% ipython --no-banner

In [1]: import numpy as np

In [2]: from numpy import linalg as LA

In [3]: np.set_printoptions(precision=2, suppress=True, linewidth=100)

In [4]: def rd(a):
   ...:     return np.round(a, 2) + 0
   ...: 

In [5]: X = np.loadtxt("mat.csv", delimiter=",")

In [6]: print(X)
[[1. 0. 0. 0.]
 [0. 2. 0. 0.]
 [0. 0. 2. 0.]
 [0. 0. 0. 1.]]

In [7]: # 4 groups of indices that never mix

In [8]: Y = X / LA.norm(X, axis=1, keepdims=True)

In [9]: C2 = Y @ Y.T

In [10]: print((C2 - 2 * np.eye(4)).round(6).argmax(axis=1))
[1 0 0 0]

In [11]: print((np.abs(C2) > 0.9).astype(int))
[[1 0 0 0]
 [0 1 0 0]
 [0 0 1 0]
 [0 0 0 1]]

In [12]: print(np.degrees(np.arccos(np.clip(C2[2, 0], -1, 1))))
90.0

In [13]: print(C2[2])
[0. 0. 1. 0.]

In [14]: print(np.argwhere(np.triu(np.abs(C2) > 0.95, 1)))
[]

In [15]: print(X @ X)
[[1. 0. 0. 0.]
 [0. 4. 0. 0.]
 [0. 0. 4. 0.]
 [0. 0. 0. 1.]]

In [16]: print(np.flatnonzero(LA.matrix_power((X != 0) + (X.T != 0) + np.eye(4), 4)[2]))
[2]

In [17]: print(rd(np.sort(LA.eigvals(X).real)))
[1. 1. 2. 2.]

In [18]: data = np.load("block12.npy")

In [19]: print(data)
[[ 0.25 -0.25  0.35  0.05]
 [-0.25  0.25 -0.35 -0.05]
 [ 0.35 -0.35  0.49  0.07]
 [ 0.05 -0.05  0.07  0.01]]

In [20]: # symmetric, so the eigenvalues are real

In [21]: x = np.array([5, 3, 1, 2])

In [22]: print(rd((x - data @ x) @ (data @ x)))
0.0

In [23]: print(np.eye(4) - data)
[[ 0.75  0.25 -0.35 -0.05]
 [ 0.25  0.75  0.35  0.05]
 [-0.35  0.35  0.51 -0.07]
 [-0.05  0.05 -0.07  0.99]]

In [24]: print(rd(LA.eigvalsh(2 * data - np.eye(4))))
[-1. -1. -1.  1.]

In [25]: print(rd(data @ data @ x))
[ 0.95 -0.95  1.33  0.19]

In [26]: mat = np.load("w.npy")

In [27]: print(mat)
[[4 5 0]
 [5 2 3]
 [0 3 0]]

In [28]: x = np.array([-3, 3, -3])

In [29]: rhs = mat @ x

In [30]: print(rhs)
[  3 -18   9]

In [31]: print(rd(LA.solve(mat, mat[:, 2])))
[0. 0. 1.]

In [32]: print(rd(LA.solve(mat.T, mat[1])))
[0. 1. 0.]

In [33]: print(rd(LA.solve(mat, 4 * rhs)))
[-12.  12. -12.]

In [34]: print(rd(LA.solve(mat, rhs)))
[-3.  3. -3.]

In [35]: vals, evecs = LA.eig(mat)

In [36]: print(rd(vals))
[ 8.55  1.14 -3.69]

In [37]: print(rd(np.sort(LA.eigvals(mat.T))))
[-3.69  1.14  8.55]

In [38]: print(rd(np.prod(vals)))
-36.0

In [39]: r0 = np.array([3, -2, -2])

In [40]: Y = mat + np.outer(r0, np.eye(3)[2])

In [41]: print(Y)
[[ 4.  5.  3.]
 [ 5.  2.  1.]
 [ 0.  3. -2.]]

In [42]: print(LA.matrix_rank(Y - mat))
1

In [43]: print(rd(LA.norm(mat) ** 2 / LA.norm(mat, 2) ** 2))
1.2

In [44]: print(mat[2] @ mat[0])
15

In [45]: print(LA.norm(mat, axis=1).argmax())
0

In [46]: print(rd(LA.norm(mat[2] - mat[0])))
4.47

In [47]: F = np.loadtxt("arr.csv", delimiter=",")

In [48]: print(F)
[[ 1.  1. -1. -1.  1.  1. -1. -1.]
 [ 1. -1. -1.  1.  1. -1. -1.  1.]
 [ 1.  1.  1.  1.  1.  1.  1.  1.]
 [ 1.  1. -1. -1. -1. -1.  1.  1.]]

In [49]: x = np.array([1, 0, 0, 2, 1, 0, 2, 1])

In [50]: h1 = np.maximum(F @ x, 0)

In [51]: print(np.flatnonzero(h1 > 1e-9))
[1 2 3]

In [52]: print(F.T @ h1)
[11.  5.  3.  9.  9.  3.  5. 11.]

In [53]: print(np.maximum(F @ (3 * x), 0))
[ 0.  9. 21.  3.]

In [54]: print(np.maximum(F @ x, 0) - np.maximum(-F @ x, 0))
[-3.  3.  7.  1.]

In [55]: def softmax(z):
    ...:     e = np.exp(z - z.max(axis=-1, keepdims=True))
    ...:     return e / e.sum(axis=-1, keepdims=True)
    ...: 

In [56]: print(rd(softmax(10 * F[0])))
[0.25 0.25 0.   0.   0.25 0.25 0.   0.  ]

In [57]: print(rd(softmax(F[0])))
[0.22 0.22 0.03 0.03 0.22 0.22 0.03 0.03]

In [58]: scores = F @ F.T / np.sqrt(8)

In [59]: print(rd(softmax(scores)))
[[0.85 0.05 0.05 0.05]
 [0.05 0.85 0.05 0.05]
 [0.05 0.05 0.85 0.05]
 [0.05 0.05 0.05 0.85]]

In [60]: print(rd(softmax(scores + np.triu(np.full(scores.shape, -np.inf), 1))))
[[1.   0.   0.   0.  ]
 [0.06 0.94 0.   0.  ]
 [0.05 0.05 0.89 0.  ]
 [0.05 0.05 0.05 0.85]]

In [61]: Y = np.array([[1, -7], [3, -3], [5, 4], [3, 4], [6, -8], [2, 9], [5, -5], [2, -4]])

In [62]: print(np.einsum("ij->j", F))
[ 4.  2. -2.  0.  2.  0.  0.  2.]

In [63]: print(LA.matrix_rank(F @ Y))
2

In [64]: print(np.vstack([F, Y.T]).shape)
(6, 8)

In [65]: print(LA.matrix_rank(np.vstack([F, Y.T])))
6

In [66]: print(F @ Y)
[[ -3.  -8.]
 [ -3. -20.]
 [ 27. -10.]
 [ -5. -28.]]

In [67]: print(np.einsum("ik,kj->ij", F, Y))
[[ -3.  -8.]
 [ -3. -20.]
 [ 27. -10.]
 [ -5. -28.]]

In [68]: print(np.einsum("ik,kj->ji", F, Y))
[[ -3.  -3.  27.  -5.]
 [ -8. -20. -10. -28.]]
